$ ipython --no-banner

In [1]: import numpy as np

In [2]: import numpy.linalg as la

In [3]: np.set_printoptions(precision=2, suppress=True, linewidth=160)

In [4]: rng = np.random.default_rng(13694)

In [5]: arr = (rng.random((4, 4)) < 0.3) + np.eye(4)

In [6]: arr /= arr.sum(axis=1, keepdims=True)

In [7]: arr
Out[7]: 
array([[1.  , 0.  , 0.  , 0.  ],
       [0.33, 0.33, 0.  , 0.33],
       [0.  , 0.33, 0.67, 0.  ],
       [0.25, 0.25, 0.  , 0.5 ]])

In [8]: def softmax(z):
   ...:     e = np.exp(z - z.max(axis=-1, keepdims=True))
   ...:     return e / e.sum(axis=-1, keepdims=True)
   ...: 

In [9]: print(np.round(softmax(10 * arr[0]), 2) + 0)
[1. 0. 0. 0.]

In [10]: softmax(arr[0] + 5)
Out[10]: array([0.48, 0.17, 0.17, 0.17])

In [11]: att = arr @ arr.T / np.sqrt(4)

In [12]: softmax(att + np.triu(np.full(att.shape, -np.inf), 1))
Out[12]: 
array([[1.  , 0.  , 0.  , 0.  ],
       [0.5 , 0.5 , 0.  , 0.  ],
       [0.3 , 0.31, 0.39, 0.  ],
       [0.25, 0.26, 0.23, 0.26]])

In [13]: vals, vecs = la.eig(arr)

In [14]: np.sort(la.eigvals(arr.T))
Out[14]: array([0.12, 0.67, 0.72, 1.  ])

In [15]: vals
Out[15]: array([0.67, 0.12, 0.72, 1.  ])

In [16]: round(float(np.prod(vals)), 2)
Out[16]: 0.06

In [17]: Y = np.array([[0, 3], [0, 1]])

In [18]: W2 = np.kron(Y, arr)

In [19]: W2
Out[19]: 
array([[0.  , 0.  , 0.  , 0.  , 3.  , 0.  , 0.  , 0.  ],
       [0.  , 0.  , 0.  , 0.  , 1.  , 1.  , 0.  , 1.  ],
       [0.  , 0.  , 0.  , 0.  , 0.  , 1.  , 2.  , 0.  ],
       [0.  , 0.  , 0.  , 0.  , 0.75, 0.75, 0.  , 1.5 ],
       [0.  , 0.  , 0.  , 0.  , 1.  , 0.  , 0.  , 0.  ],
       [0.  , 0.  , 0.  , 0.  , 0.33, 0.33, 0.  , 0.33],
       [0.  , 0.  , 0.  , 0.  , 0.  , 0.33, 0.67, 0.  ],
       [0.  , 0.  , 0.  , 0.  , 0.25, 0.25, 0.  , 0.5 ]])

In [20]: print(np.round(la.norm(W2, 2), 2), round(float(la.norm(Y, 2) * la.norm(arr, 2)), 2))
3.6 3.6

In [21]: la.matrix_rank(W2)
Out[21]: np.int64(4)

In [22]: W2.shape
Out[22]: (8, 8)

In [23]: z = rng.permutation(4)

In [24]: z
Out[24]: array([3, 1, 0, 2])

In [25]: Y = arr[z][:, z]

In [26]: np.round(la.det(Y), 2), np.round(la.det(arr[z]), 2)
Out[26]: (np.float64(0.06), np.float64(0.06))

In [27]: Y
Out[27]: 
array([[0.5 , 0.25, 0.25, 0.  ],
       [0.33, 0.33, 0.33, 0.  ],
       [0.  , 0.  , 1.  , 0.  ],
       [0.  , 0.33, 0.  , 0.67]])

In [28]: f = np.array([2, 0, -5])

In [29]: data = 3 * np.eye(3) + np.outer(f, f)

In [30]: data
Out[30]: 
array([[  7.,   0., -10.],
       [  0.,   3.,   0.],
       [-10.,   0.,  28.]])

In [31]: L = la.cholesky(data)

In [32]: print(np.diag(L) ** 2)
[ 7.    3.   13.71]

In [33]: np.round(np.prod(np.diag(L)) ** 2, 2), round(float(la.det(data)), 2)
Out[33]: (np.float64(288.0), 288.0)

In [34]: L
Out[34]: 
array([[ 2.65,  0.  ,  0.  ],
       [ 0.  ,  1.73,  0.  ],
       [-3.78,  0.  ,  3.7 ]])

In [35]: K = np.loadtxt("data.csv", delimiter=",")

In [36]: K
Out[36]: 
array([[-3.23, -0.84,  3.72],
       [ 0.91,  0.66, -4.87],
       [-0.38,  0.5 , -4.96],
       [-3.22, -0.84,  3.73],
       [-4.85, -0.75,  0.94],
       [ 3.68,  0.11,  3.39],
       [-4.95, -0.63, -0.31],
       [-4.96, -0.65, -0.14],
       [-4.7 , -0.44, -1.64],
       [ 3.88,  0.17,  3.15],
       [ 4.74,  0.46,  1.53],
       [ 4.94,  0.6 ,  0.49],
       [ 0.02, -0.55,  4.97],
       [-2.65,  0.12, -4.24],
       [ 3.47,  0.06,  3.6 ],
       [ 4.82,  0.51,  1.23],
       [-1.47,  0.33, -4.77],
       [ 1.67, -0.3 ,  4.7 ],
       [-3.83, -0.15, -3.21],
       [-3.41, -0.85,  3.55],
       [-1.27, -0.7 ,  4.78],
       [ 3.26,  0.01,  3.79],
       [-4.75, -0.78,  1.35],
       [ 4.24,  0.27,  2.64],
       [ 3.32,  0.03,  3.74],
       [-1.63, -0.74,  4.67],
       [-2.9 ,  0.07, -4.07]])

In [37]: x0 = np.array([-2, 1, 1])

In [38]: target = data @ x0

In [39]: beta, lr = np.zeros(3), 1 / la.norm(data, 2) ** 2

In [40]: for i in range(150):
    ...:     beta -= lr * data.T @ (data @ beta - target)
    ...:     if i % 50 == 0: print(i, round(la.norm(data @ beta - target), 2))
    ...: 
0 5.33
50 3.42
100 2.2

In [41]: round(la.cond(data), 2)
Out[41]: np.float64(10.67)
